% python3 -q
>>> import numpy as np
>>> np.set_printoptions(precision=3, suppress=True, linewidth=160)
>>> def tidy(a):
...     return np.round(a, 3) + 0
... 
>>> M2 = np.array([[1, 1], [1, -1]])
>>> rng = np.random.default_rng(9329)
>>> F = np.kron(M2, np.kron(M2, M2))[rng.permutation(8)][:4]
>>> F
array([[ 1,  1,  1,  1, -1, -1, -1, -1],
       [ 1,  1,  1,  1,  1,  1,  1,  1],
       [ 1, -1, -1,  1,  1, -1, -1,  1],
       [ 1, -1,  1, -1,  1, -1,  1, -1]])
>>> np.linalg.matrix_rank(F)
np.int64(4)
>>> F[4]
Traceback (most recent call last):
  File "<python-input-8>", line 1, in <module>
    F[4]
    ~^^^
IndexError: index 4 is out of bounds for axis 0 with size 4
>>> np.count_nonzero(F)
np.int64(32)
>>> F.mean(axis=0)
array([ 1. ,  0. ,  0.5,  0.5,  0.5, -0.5,  0. ,  0. ])
>>> np.abs(F).max()
np.int64(1)
>>> F.sum(axis=0)
array([ 4,  0,  2,  2,  2, -2,  0,  0])
>>> np.unravel_index(np.abs(F).argmax(), F.shape)
(np.int64(0), np.int64(0))
>>> np.linalg.rank(F)
Traceback (most recent call last):
  File "<python-input-14>", line 1, in <module>
    np.linalg.rank(F)
    ^^^^^^^^^^^^^^
AttributeError: module 'numpy.linalg' has no attribute 'rank'
>>> M2 = F[0, 0] * F[1:] - np.outer(F[1:, 0], F[0])
>>> M2
array([[ 0,  0,  0,  0,  2,  2,  2,  2],
       [ 0, -2, -2,  0,  2,  0,  0,  2],
       [ 0, -2,  0, -2,  2,  0,  2,  0]])
>>> F[:, 0] / F[0, 0]
array([1., 1., 1., 1.])
>>> np.flatnonzero(~M2.round(6).any(axis=1))
array([], dtype=int64)
>>> np.linalg.matrix_rank(M2), np.linalg.matrix_rank(F)
(np.int64(3), np.int64(4))
>>> feats = np.array([[1, -1, -2, 2, -1], [1, -1, 2, -2, -1], [1, 1, 2, 2, 2]])
>>> feats[0] = feats[1]
>>> feats
array([[ 1, -1,  2, -2, -1],
       [ 1, -1,  2, -2, -1],
       [ 1,  1,  2,  2,  2]])
>>> U, s, vt = np.linalg.svd(feats)
>>> evecs = vt[:(s > 1e-8).sum()]
>>> x0 = feats[0] + -2 * feats[1] + rng.integers(2) * np.eye(5)[3]
>>> x0
array([-1.,  1., -2.,  2.,  1.])
>>> tidy(np.linalg.norm(x0 - evecs.T @ evecs @ x0))
np.float64(0.0)
>>> tidy(np.diag(evecs.T @ evecs))
array([0.193, 0.14 , 0.773, 0.56 , 0.333])
>>> np.linalg.matrix_rank(np.vstack([feats, x0]))
np.int64(2)
>>> U, s, vt = np.linalg.svd(feats)
>>> tidy(s)
array([4.785, 3.62 , 0.   ])
>>> np.argmax(s[:-1] / (s[1:] + 1e-6)) + 1
np.int64(2)
>>> M2 = U[:, :2] @ np.diag(s[:2]) @ vt[:2]
>>> tidy(np.linalg.norm(feats - M2, 2)), tidy(s[2])
(np.float64(0.0), np.float64(0.0))
>>> tidy(np.linalg.norm(feats - M2) / np.linalg.norm(feats))
np.float64(0.0)
>>> np.linalg.matrix_rank(feats, rtol=0.05)
np.int64(2)
>>> tidy(M2)
array([[ 1., -1.,  2., -2., -1.],
       [ 1., -1.,  2., -2., -1.],
       [ 1.,  1.,  2.,  2.,  2.]])
>>> tidy(np.abs(feats - M2).max())
np.float64(0.0)
>>> th = np.radians(90)
>>> r_ = np.eye(5)
>>> r_[4, 4] = r_[1, 1] = np.cos(th)
>>> r_[4, 1], r_[1, 4] = -np.sin(th), np.sin(th)
>>> tidy(r_)
array([[ 1.,  0.,  0.,  0.,  0.],
       [ 0.,  0.,  0.,  0.,  1.],
       [ 0.,  0.,  1.,  0.,  0.],
       [ 0.,  0.,  0.,  1.,  0.],
       [ 0., -1.,  0.,  0.,  0.]])
>>> M2 = feats @ r_.T
>>> tidy(M2)
array([[ 1., -1.,  2., -2.,  1.],
       [ 1., -1.,  2., -2.,  1.],
       [ 1.,  2.,  2.,  2., -1.]])
>>> np.allclose(feats @ feats.T, M2 @ M2.T)
True
>>> np.linalg.matrix_rank(M2, rtol=0.1)
np.int64(2)
>>> tidy(np.linalg.norm(M2, 2) / np.linalg.norm(M2))
np.float64(0.798)
>>> M2 = np.array([[3, 0], [1, -1], [-3, 2], [-1, 0], [-1, 2]])
>>> np.vstack([feats, M2.T]).shape
(5, 5)
>>> np.linalg.matrix_rank(np.vstack([feats, M2.T]))
np.int64(4)
>>> np.einsum("ik,kj->ji", feats, M2)
array([[-1, -1, -6],
       [ 3,  3,  7]])
>>> M2 @ feats
Traceback (most recent call last):
  File "<python-input-53>", line 1, in <module>
    M2 @ feats
    ~~~^~~~~~~
ValueError: matmul: Input operand 1 has a mismatch in its core dimension 0, with gufunc signature (n?,k),(k,m?)->(n?,m?) (size 3 is different from 2)
>>> feats @ M2
array([[-1,  3],
       [-1,  3],
       [-6,  7]])
>>> M2.T @ feats.T
array([[-1, -1, -6],
       [ 3,  3,  7]])
>>> K = np.array([[6, 0, 0, 0, 0, 0],
...     [-5, 2, 0, 0, 0, 0],
...     [5, 2, 0, 0, 0, 0],
...     [0, 0, 6, 0, 0, 0],
...     [0, 0, -5, 2, 0, 0],
...     [0, 0, 5, 2, 0, 0],
...     [0, 0, 0, 0, 6, 0],
...     [0, 0, 0, 0, -5, 2],
...     [0, 0, 0, 0, 5, 2]])
>>> lab = rng.permutation(6)
>>> M2 = K[:, lab] * rng.choice([-1, 1], 6)
>>> M2
array([[ 0,  6,  0,  0,  0,  0],
       [ 0, -5,  0,  0,  2,  0],
       [ 0,  5,  0,  0,  2,  0],
       [ 0,  0, -6,  0,  0,  0],
       [-2,  0,  5,  0,  0,  0],
       [-2,  0, -5,  0,  0,  0],
       [ 0,  0,  0, -6,  0,  0],
       [ 0,  0,  0,  5,  0, -2],
       [ 0,  0,  0, -5,  0, -2]])
>>> U, _, vt = np.linalg.svd(K.T @ M2)
>>> tidy(np.linalg.lstsq(K, M2)[0])
array([[ 0.,  1.,  0.,  0.,  0.,  0.],
       [ 0.,  0.,  0.,  0.,  1.,  0.],
       [ 0.,  0., -1.,  0.,  0.,  0.],
       [-1.,  0.,  0.,  0.,  0.,  0.],
       [ 0.,  0.,  0., -1.,  0.,  0.],
       [ 0.,  0.,  0.,  0.,  0., -1.]])
>>> M2 = np.array([[-2, 1, 0, -2, 1], [-1, 1, 2, 2, 2]])
>>> mat = M2.T @ M2
>>> mat
array([[ 5, -3, -2,  2, -4],
       [-3,  2,  2,  0,  3],
       [-2,  2,  4,  4,  4],
       [ 2,  0,  4,  8,  2],
       [-4,  3,  4,  2,  5]])
>>> U, s, vt = np.linalg.svd(mat)
>>> tidy(s)
array([14.236,  9.764,  0.   ,  0.   ,  0.   ])
>>> np.argmax(s[:-1] / (s[1:] + 1e-6)) + 1
np.int64(2)
>>> M2 = U[:, :2] @ np.diag(s[:2]) @ vt[:2]
>>> tidy(np.linalg.norm(mat - M2, 2)), tidy(s[2])
(np.float64(0.0), np.float64(0.0))
>>> tidy(M2)
array([[ 5., -3., -2.,  2., -4.],
       [-3.,  2.,  2.,  0.,  3.],
       [-2.,  2.,  4.,  4.,  4.],
       [ 2.,  0.,  4.,  8.,  2.],
       [-4.,  3.,  4.,  2.,  5.]])
>>> tidy(np.linalg.norm(mat - M2) / np.linalg.norm(mat))
np.float64(0.0)
>>> np.linalg.matrix_rank(M2)
np.int64(2)
>>> x0 = np.array([3, -2, -2, 1, -3])
>>> a = np.maximum(mat @ x0, 0)
>>> np.maximum(mat @ x0, 0) - np.maximum(-mat @ x0, 0)
array([ 39, -26, -26,   0, -39])
>>> a
array([39,  0,  0,  0,  0])
>>> mat * (a > 1e-9)[:, None]
array([[ 5, -3, -2,  2, -4],
       [ 0,  0,  0,  0,  0],
       [ 0,  0,  0,  0,  0],
       [ 0,  0,  0,  0,  0],
       [ 0,  0,  0,  0,  0]])
>>> np.tanh(mat @ x0)
array([ 1., -1., -1.,  0., -1.])
>>> np.maximum(mat @ (3 * x0), 0)
array([117,   0,   0,   0,   0])
>>> r = np.linalg.matrix_rank(mat)
>>> r
np.int64(2)
>>> N = np.linalg.svd(mat)[2][r:].T
>>> [int(np.linalg.matrix_rank(mat[:i])) for i in range(1, len(mat) + 1)]
[1, 2, 2, 2, 2]
>>> np.allclose(mat @ N, 0)
True
>>> np.linalg.lstsq(mat[:-1].T, mat[-1])[2]
np.int32(2)
>>> tidy(mat @ np.linalg.pinv(mat) @ mat)
array([[ 5., -3., -2.,  2., -4.],
       [-3.,  2.,  2.,  0.,  3.],
       [-2.,  2.,  4.,  4.,  4.],
       [ 2.,  0.,  4.,  8.,  2.],
       [-4.,  3.,  4.,  2.,  5.]])
>>> U, s, vt = np.linalg.svd(mat)
>>> evecs = vt[:(s > 1e-8).sum()]
>>> x0 = mat[4] + -1 * mat[2] + rng.integers(2) * np.eye(5)[2]
>>> x0
array([-2.,  1.,  0., -2.,  1.])
>>> tidy(np.diag(evecs.T @ evecs))
array([0.446, 0.158, 0.288, 0.748, 0.36 ])
>>> J = np.diag(np.array([-2, 0, 1])) + -2 * np.eye(3, k=1) + -2 * np.eye(3, k=-1)
>>> J
array([[-2., -2.,  0.],
       [-2.,  0., -2.],
       [ 0., -2.,  1.]])
>>> O, r_ = np.linalg.qr(J)
>>> tidy(abs(r_[0, 0])), tidy(np.linalg.norm(J[:, 0]))
(np.float64(2.828), np.float64(2.828))
>>> tidy(O @ r_)
array([[-2., -2.,  0.],
       [-2.,  0., -2.],
       [ 0., -2.,  1.]])
>>> tidy(r_)
array([[ 2.828,  1.414,  1.414],
       [ 0.   , -2.449,  1.633],
       [ 0.   ,  0.   , -0.577]])
>>> tidy(np.trace(O @ O.T))
np.float64(3.0)
>>> tidy(np.linalg.eigvals(mat).sum().real)
np.float64(24.0)
>>> np.einsum("ij,ji->", mat, mat)
np.int64(298)
>>> tidy(np.poly(mat))
array([  1., -24., 139.,   0.,   0.,   0.])
>>> tidy(np.linalg.det(2 * mat)), tidy(np.linalg.det(mat))
(np.float64(0.0), np.float64(0.0))
>>> tidy(np.linalg.det(mat.T))
np.float64(0.0)
>>> np.einsum("ii->", mat)
np.int64(24)
>>> tidy(np.linalg.det(mat[::-1]))
np.float64(0.0)
>>> W = np.array([[-1, -2, -2], [0, 0, 0], [-2, 1, -1]])
>>> coef = np.array([2, 3, 0])
>>> act = np.maximum(J @ W + coef, 0)
>>> tidy((act > 0).mean(axis=0))
array([0.667, 1.   , 0.667])
>>> np.linalg.matrix_rank(act)
np.int64(3)
>>> (act > 0).astype(int)
array([[1, 1, 1],
       [1, 1, 1],
       [0, 1, 0]])
>>> Z = np.array([[-3, -1, 2], [9, -7, -8], [7, 7, 8]])
>>> act @ Z
array([[ 79., -25., -16.],
       [ 63.,  -1.,  24.],
       [ 36., -28., -32.]])
>>> (act @ Z).round(6).argmax(axis=1)
array([0, 0, 0])
>>> W @ Z
array([[-29,   1,  -2],
       [  0,   0,   0],
       [  8, -12, -20]])
>>> np.all(np.linalg.eigvalsh(J) > 0)
np.False_
>>> tidy(np.linalg.eigvalsh(J).min())
np.float64(-3.519)
>>> O, _ = np.linalg.qr(np.array([[0.1, 1.5, -1.3, -0.4],
...     [1.4, -1.1, -0.3, -2.0],
...     [1.5, -1.1, -1.1, -1.6],
...     [-0.1, 1.5, 0.4, 1.0]]))
>>> E = O[:, :4]
>>> tidy(E)
array([[-0.049,  0.741, -0.598, -0.301],
       [-0.681, -0.021,  0.352, -0.642],
       [-0.729,  0.015, -0.244,  0.639],
       [ 0.049,  0.67 ,  0.677,  0.299]])
>>> f = np.array([-2, -2, 1, -2])
>>> M2 = E + np.outer(f, np.eye(4)[1])
>>> np.linalg.matrix_rank(M2 - E)
np.int64(1)
>>> tidy(np.linalg.det(M2) / np.linalg.det(E)), tidy(1 + np.linalg.solve(E, f)[1])
(np.float64(-1.768), np.float64(-1.768))
>>> np.allclose(E @ E.T, E.T @ E)
True
>>> tidy(np.sort(np.abs(np.linalg.eigvals(E))))
array([1., 1., 1., 1.])
>>> x0 = np.array([3, -3, 1, 1])
>>> y = E @ x0
>>> coef, lr = np.zeros(4), 1 / np.linalg.norm(E, 2) ** 2
>>> for i in range(60):
...     coef -= lr * E.T @ (E @ coef - y)
...     if i % 10 == 0: print(i, round(np.linalg.norm(E @ coef - y), 3))
... 
0 0.0
10 0.0
20 0.0
30 0.0
40 0.0
50 0.0
>>> tidy(np.linalg.cond(E))
np.float64(1.0)
>>> coef
array([ 3., -3.,  1.,  1.])
>>> hat = np.triu(np.array([[0, -3, 2, -8], [2, 0, 7, -9], [-8, 5, 5, 2], [-8, 0, -6, -7]]), 1) + np.eye(4)
>>> M2 = hat @ E @ np.linalg.inv(hat)
>>> tidy(np.trace(M2)), tidy(np.trace(E))
(np.float64(-0.015), np.float64(-0.015))
>>> np.linalg.matrix_rank(M2)
np.int64(4)
>>> tidy(E.ravel(order="F"))
array([-0.049, -0.681, -0.729,  0.049,  0.741, -0.021,  0.015,  0.67 , -0.598,  0.352, -0.244,  0.677, -0.301, -0.642,  0.639,  0.299])
>>> T = E.reshape(4, 2, -1)
>>> np.einsum("ihd,jhd->hij", T, T).shape
(2, 4, 4)
>>> tidy(np.swapaxes(T, 1, 2)[1])
array([[-0.681,  0.352],
       [-0.021, -0.642]])
>>> T.shape
(4, 2, 2)
>>> tidy(T[:, 0])
array([[-0.049,  0.741],
       [-0.681, -0.021],
       [-0.729,  0.015],
       [ 0.049,  0.67 ]])
>>> tidy(np.einsum("ihd,ihd->ih", T, T))
array([[0.552, 0.448],
       [0.464, 0.536],
       [0.532, 0.468],
       [0.452, 0.548]])
>>> f = np.array([-2, 2, 2, -1])
>>> data = np.array([np.roll(f, i) for i in range(4)])
>>> data
array([[-2,  2,  2, -1],
       [-1, -2,  2,  2],
       [ 2, -1, -2,  2],
       [ 2,  2, -1, -2]])
>>> M2 = np.array([[-7, 6, -5], [5, 8, 8], [5, 9, -3], [-9, -7, 4]])
>>> np.linalg.matrix_rank(data @ M2)
np.int64(3)
>>> np.linalg.matrix_rank(np.vstack([data, M2.T]))
np.int64(4)
>>> np.einsum("ik,kj->ji", data, M2)
array([[ 43, -11, -47,   9],
       [ 29, -18, -28,  33],
       [ 16,  -9,  -4,   1]])
>>> np.vstack([data, M2.T]).shape
(7, 4)
